$ python3 -q
>>> import numpy as np
>>> import numpy.linalg as la
>>> np.set_printoptions(precision=3, suppress=True, linewidth=200, floatmode="fixed")
>>> def tidy(a):
...     return np.round(a, 3) + 0
... 
>>> data = np.loadtxt("a.csv", delimiter=",")
>>> data
array([[2.000, 0.000, 1.000, 3.000, 0.000, 0.000],
       [1.000, 1.000, 0.000, 0.000, 0.000, 2.000],
       [1.000, 1.000, 1.000, 3.000, 3.000, 2.000],
       [0.000, 3.000, 1.000, 0.000, 3.000, 6.000],
       [1.000, 3.000, 0.000, 2.000, 0.000, 6.000]])
>>> other = np.array([[-1, -2, -1],
...     [-1, 2, -3],
...     [-2, -1, 1],
...     [2, 0, 1],
...     [-2, -1, 3],
...     [-1, 1, 2]])
>>> la.matrix_rank(data @ other)
np.int64(3)
>>> np.einsum("ij,ij->i", data, data)
array([14.000,  6.000, 25.000, 55.000, 50.000])
>>> x0 = np.array([2, 0, 1, 0, 0, 2])
>>> h = np.maximum(data @ x0, 0)
>>> np.maximum(data @ (3 * x0), 0)
array([15.000, 18.000, 21.000, 39.000, 42.000])
>>> data.T @ h
array([ 37.000,  94.000,  25.000,  64.000,  60.000, 188.000])
>>> data * (h > 1e-9)[:, None]
array([[2.000, 0.000, 1.000, 3.000, 0.000, 0.000],
       [1.000, 1.000, 0.000, 0.000, 0.000, 2.000],
       [1.000, 1.000, 1.000, 3.000, 3.000, 2.000],
       [0.000, 3.000, 1.000, 0.000, 3.000, 6.000],
       [1.000, 3.000, 0.000, 2.000, 0.000, 6.000]])
>>> np.maximum(data @ x0, 0) - np.maximum(-data @ x0, 0)
array([ 5.000,  6.000,  7.000, 13.000, 14.000])
>>> C2 = data.T @ data
>>> np.allclose(C2, C2.T)
True
>>> tidy(la.svd(data, compute_uv=False) ** 2)
array([116.239,  22.149,  10.334,   1.046,   0.233])
>>> (data @ data.T).shape
(5, 5)
>>> la.norm(data, axis=1).argmax()
np.int64(3)
>>> data[3] @ data[1]
np.float64(15.0)
>>> tidy(la.norm(data, axis=1))
array([3.742, 2.449, 5.000, 7.416, 7.071])
>>> rng = np.random.default_rng(9)
>>> E = rng.normal(size=(19, 6))
>>> E = 5 * E / la.norm(E, axis=1, keepdims=True)
>>> tidy(E)
array([[-1.729,  0.523, -3.567,  1.413,  2.463, -0.975],
       [ 0.798,  0.465, -0.731, -1.599, -3.770,  2.616],
       [-0.077,  4.093,  1.341,  0.451, -1.067,  2.259],
       [-0.773,  2.397, -0.608,  0.284, -2.325,  3.578],
       [-0.249, -1.019,  2.146, -2.359,  2.031, -3.099],
       [ 0.991, -1.898, -3.340, -1.079, -2.661,  1.006],
       [ 0.088,  2.078,  0.372, -1.444,  0.115,  4.294],
       [-0.383, -1.596, -2.031, -0.464, -1.570,  3.938],
       [-2.923, -2.682, -0.759,  1.612, -0.665, -2.376],
       [-2.306, -1.002,  2.781, -2.794, -0.261, -1.752],
       [ 0.560,  0.685, -2.527,  4.117,  0.327, -0.879],
       [-3.704, -1.075,  0.132,  2.466,  0.023,  2.005],
       [-3.144, -1.469, -1.965,  0.321,  0.894, -2.863],
       [-0.479,  2.071,  2.612, -3.184,  1.607,  0.966],
       [-0.918,  4.134, -2.356, -0.584,  0.958,  0.512],
       [-0.354,  2.846,  2.987,  1.886,  2.070, -0.114],
       [-1.674,  3.145, -1.376,  3.204, -0.183,  0.333],
       [-0.381,  2.160, -1.145,  4.155,  1.206,  0.394],
       [-1.053,  0.518, -0.006,  3.510,  1.730, -2.882]])
>>> W1 = np.array([[3, 1, -3, 3, 1, 2],
...     [0, 1, 2, -1, 0, -3],
...     [2, -2, -1, 3, -3, 1],
...     [-2, -3, -2, 0, -3, -3],
...     [-3, 1, -2, 2, -1, 0],
...     [2, -1, 1, 0, -3, -2]])
>>> beta = np.array([0, 0, 0, 2, 2, 1])
>>> act = np.maximum(E @ W1 + beta, 0)
>>> tidy((act > 0).mean(axis=0))
array([0.421, 0.474, 0.684, 0.316, 0.474, 0.368])
>>> la.matrix_rank(act)
np.int64(6)
>>> cent = np.array([[-2, 2], [-1, -3], [-3, 0], [3, 2], [1, 0], [1, -1]])
>>> (act @ cent).round(6).argmax(axis=1)
array([0, 1, 1, 1, 0, 1, 1, 1, 0, 0, 0, 1, 0, 1, 1, 0, 1, 0, 0])
>>> W1 @ cent
array([[ 14,   7],
       [-13,  -2],
       [  8,  15],
       [  7,   8],
       [ 16,  -5],
       [-11,   9]])
>>> C2 = np.cov(E, rowvar=False)
>>> tidy(E.std(axis=0))
array([1.297, 2.051, 1.988, 2.249, 1.688, 2.285])
>>> np.argwhere(np.triu(np.abs(np.corrcoef(E.T)) > 0.8, 1))
array([], shape=(0, 2), dtype=int64)
>>> tidy(np.polyfit(E[:, 0], E[:, 1], 1))
array([0.519, 1.240])
>>> tidy(np.corrcoef(E[:, 0], E[:, 1])[0, 1])
np.float64(0.328)
>>> tidy(np.corrcoef(E.T))
array([[ 1.000,  0.328, -0.039, -0.190, -0.279,  0.381],
       [ 0.328,  1.000,  0.177,  0.144,  0.177,  0.347],
       [-0.039,  0.177,  1.000, -0.359,  0.235, -0.069],
       [-0.190,  0.144, -0.359,  1.000,  0.230, -0.189],
       [-0.279,  0.177,  0.235,  0.230,  1.000, -0.567],
       [ 0.381,  0.347, -0.069, -0.189, -0.567,  1.000]])
>>> lab = E[:, 0] > np.median(E[:, 0])
>>> u = E[lab].mean(axis=0) - E[~lab].mean(axis=0)
>>> tidy((((E - E.mean(axis=0)) @ u > 0) == lab).mean())
np.float64(0.632)
>>> np.argsort(-np.abs(u).round(6), kind="stable")
array([0, 5, 4, 3, 1, 2])
>>> tidy(u)
array([ 1.981,  0.212,  0.186, -0.218, -0.793,  1.502])
>>> Xc = E - E.mean(axis=0)
>>> vecs = la.svd(Xc)[2][:3]
>>> other = Xc - Xc @ vecs.T @ vecs
>>> tidy((Xc @ vecs.T).std(axis=0))
array([2.797, 2.450, 2.281])
>>> tidy(np.cov(Xc @ vecs.T, rowvar=False))
array([[8.260, 0.000, 0.000],
       [0.000, 6.338, 0.000],
       [0.000, 0.000, 5.493]])
>>> tidy(np.diag(vecs.T @ vecs))
array([0.069, 0.687, 0.566, 0.712, 0.339, 0.627])
>>> la.norm(other, axis=1).round(6).argmax()
np.int64(11)
>>> tidy(la.norm(other) / la.norm(Xc))
np.float64(0.414)
>>> arr = 2 * np.eye(8) + np.eye(8, k=1)
>>> arr
array([[2.000, 1.000, 0.000, 0.000, 0.000, 0.000, 0.000, 0.000],
       [0.000, 2.000, 1.000, 0.000, 0.000, 0.000, 0.000, 0.000],
       [0.000, 0.000, 2.000, 1.000, 0.000, 0.000, 0.000, 0.000],
       [0.000, 0.000, 0.000, 2.000, 1.000, 0.000, 0.000, 0.000],
       [0.000, 0.000, 0.000, 0.000, 2.000, 1.000, 0.000, 0.000],
       [0.000, 0.000, 0.000, 0.000, 0.000, 2.000, 1.000, 0.000],
       [0.000, 0.000, 0.000, 0.000, 0.000, 0.000, 2.000, 1.000],
       [0.000, 0.000, 0.000, 0.000, 0.000, 0.000, 0.000, 2.000]])
>>> np.allclose(arr @ arr.T, arr.T @ arr)
False
>>> (arr + arr.T) / 2
array([[2.000, 0.500, 0.000, 0.000, 0.000, 0.000, 0.000, 0.000],
       [0.500, 2.000, 0.500, 0.000, 0.000, 0.000, 0.000, 0.000],
       [0.000, 0.500, 2.000, 0.500, 0.000, 0.000, 0.000, 0.000],
       [0.000, 0.000, 0.500, 2.000, 0.500, 0.000, 0.000, 0.000],
       [0.000, 0.000, 0.000, 0.500, 2.000, 0.500, 0.000, 0.000],
       [0.000, 0.000, 0.000, 0.000, 0.500, 2.000, 0.500, 0.000],
       [0.000, 0.000, 0.000, 0.000, 0.000, 0.500, 2.000, 0.500],
       [0.000, 0.000, 0.000, 0.000, 0.000, 0.000, 0.500, 2.000]])
>>> tidy(la.det(arr))
np.float64(256.0)
>>> tidy(np.sort(np.abs(la.eigvals(arr))))
array([2.000, 2.000, 2.000, 2.000, 2.000, 2.000, 2.000, 2.000])
>>> np.trace(arr)
np.float64(16.0)
>>> arr @ arr
array([[4.000, 4.000, 1.000, 0.000, 0.000, 0.000, 0.000, 0.000],
       [0.000, 4.000, 4.000, 1.000, 0.000, 0.000, 0.000, 0.000],
       [0.000, 0.000, 4.000, 4.000, 1.000, 0.000, 0.000, 0.000],
       [0.000, 0.000, 0.000, 4.000, 4.000, 1.000, 0.000, 0.000],
       [0.000, 0.000, 0.000, 0.000, 4.000, 4.000, 1.000, 0.000],
       [0.000, 0.000, 0.000, 0.000, 0.000, 4.000, 4.000, 1.000],
       [0.000, 0.000, 0.000, 0.000, 0.000, 0.000, 4.000, 4.000],
       [0.000, 0.000, 0.000, 0.000, 0.000, 0.000, 0.000, 4.000]])
>>> K = np.loadtxt("x.csv", delimiter=",")
>>> K
array([[ 8.000,  8.000,  1.000, 14.000, 13.000,  3.000,  7.000,  7.000,  5.000,  8.000],
       [ 8.000, 14.000, 13.000, 11.000, 10.000,  7.000,  6.000, 17.000,  5.000, 10.000],
       [ 1.000, 13.000, 18.000, 15.000,  3.000,  7.000,  6.000,  9.000,  8.000,  8.000],
       [14.000, 11.000, 15.000, 14.000, 11.000, 12.000, 11.000,  8.000, 17.000,  6.000],
       [13.000, 10.000,  3.000, 11.000, 10.000,  6.000, 10.000, 12.000, 11.000,  5.000],
       [ 3.000,  7.000,  7.000, 12.000,  6.000,  4.000, 15.000, 16.000,  8.000, 14.000],
       [ 7.000,  6.000,  6.000, 11.000, 10.000, 15.000, 18.000, 12.000,  8.000,  6.000],
       [ 7.000, 17.000,  9.000,  8.000, 12.000, 16.000, 12.000,  2.000,  8.000, 15.000],
       [ 5.000,  5.000,  8.000, 17.000, 11.000,  8.000,  8.000,  8.000,  4.000,  9.000],
       [ 8.000, 10.000,  8.000,  6.000,  5.000, 14.000,  6.000, 15.000,  9.000, 10.000]])
>>> # symmetric, so the eigenvalues are real
>>> lab = rng.permutation(10)
>>> other = K[:, lab] * rng.choice([-1, 1], 10)
>>> other
array([[  3.000,  -7.000,   8.000,   7.000,  -8.000,  -1.000,  13.000,  -5.000,  14.000,  -8.000],
       [  7.000,  -6.000,  14.000,  17.000, -10.000, -13.000,  10.000,  -5.000,  11.000,  -8.000],
       [  7.000,  -6.000,  13.000,   9.000,  -8.000, -18.000,   3.000,  -8.000,  15.000,  -1.000],
       [ 12.000, -11.000,  11.000,   8.000,  -6.000, -15.000,  11.000, -17.000,  14.000, -14.000],
       [  6.000, -10.000,  10.000,  12.000,  -5.000,  -3.000,  10.000, -11.000,  11.000, -13.000],
       [  4.000, -15.000,   7.000,  16.000, -14.000,  -7.000,   6.000,  -8.000,  12.000,  -3.000],
       [ 15.000, -18.000,   6.000,  12.000,  -6.000,  -6.000,  10.000,  -8.000,  11.000,  -7.000],
       [ 16.000, -12.000,  17.000,   2.000, -15.000,  -9.000,  12.000,  -8.000,   8.000,  -7.000],
       [  8.000,  -8.000,   5.000,   8.000,  -9.000,  -8.000,  11.000,  -4.000,  17.000,  -5.000],
       [ 14.000,  -6.000,  10.000,  15.000, -10.000,  -8.000,   5.000,  -9.000,   6.000,  -8.000]])
>>> left, _, vt = la.svd(K.T @ other)
>>> tidy(left @ vt)
array([[ 0.000,  0.000,  0.000,  0.000,  0.000,  0.000,  0.000,  0.000,  0.000, -1.000],
       [ 0.000,  0.000,  1.000,  0.000,  0.000,  0.000,  0.000,  0.000,  0.000,  0.000],
       [ 0.000,  0.000,  0.000,  0.000,  0.000, -1.000,  0.000,  0.000,  0.000,  0.000],
       [ 0.000,  0.000,  0.000,  0.000,  0.000,  0.000,  0.000,  0.000,  1.000,  0.000],
       [ 0.000,  0.000,  0.000,  0.000,  0.000,  0.000,  1.000,  0.000,  0.000,  0.000],
       [ 1.000,  0.000,  0.000,  0.000,  0.000,  0.000,  0.000,  0.000,  0.000,  0.000],
       [ 0.000, -1.000,  0.000,  0.000,  0.000,  0.000,  0.000,  0.000,  0.000,  0.000],
       [ 0.000,  0.000,  0.000,  1.000,  0.000,  0.000,  0.000,  0.000,  0.000,  0.000],
       [ 0.000,  0.000,  0.000,  0.000,  0.000,  0.000,  0.000, -1.000,  0.000,  0.000],
       [ 0.000,  0.000,  0.000,  0.000, -1.000,  0.000,  0.000,  0.000,  0.000,  0.000]])
>>> np.prod(np.diag(arr)), tidy(la.det(arr))
(np.float64(256.0), np.float64(256.0))
>>> [int(la.matrix_rank(la.matrix_power(arr, p))) for p in range(1, 9)]
[8, 8, 8, 8, 8, 8, 8, 8]
>>> tidy(np.sort(la.eigvals(arr)))
array([2.000, 2.000, 2.000, 2.000, 2.000, 2.000, 2.000, 2.000])
>>> u, r1 = K[7], K[4]
>>> u @ r1
np.float64(899.0)
>>> p = (u @ r1) / (u @ u) * u
>>> tidy((r1 - p) @ u)
np.float64(0.0)
>>> la.matrix_rank(np.outer(u, r1))
np.int64(1)
>>> tidy(r1 - p)
array([ 8.233, -1.578, -3.130,  5.552,  1.827, -4.897,  1.827, 10.638,  5.552, -5.216])
>>> Xc = E - E.mean(axis=1)
Traceback (most recent call last):
  File "<python-input-78>", line 1, in <module>
    Xc = E - E.mean(axis=1)
         ~~^~~~~~~~~~~~~~~~
ValueError: operands could not be broadcast together with shapes (19,6) (19,) 
>>> Xc = E - E.mean(axis=0)
>>> left, sv, vt = la.svd(Xc, full_matrices=False)
>>> tidy(sv ** 2 / (sv ** 2).sum())
array([0.341, 0.261, 0.227, 0.082, 0.054, 0.036])
>>> tidy(vt[0] * np.sign(vt[0, np.abs(vt[0]).argmax()]))
array([ 0.248,  0.267,  0.076, -0.411, -0.382,  0.739])
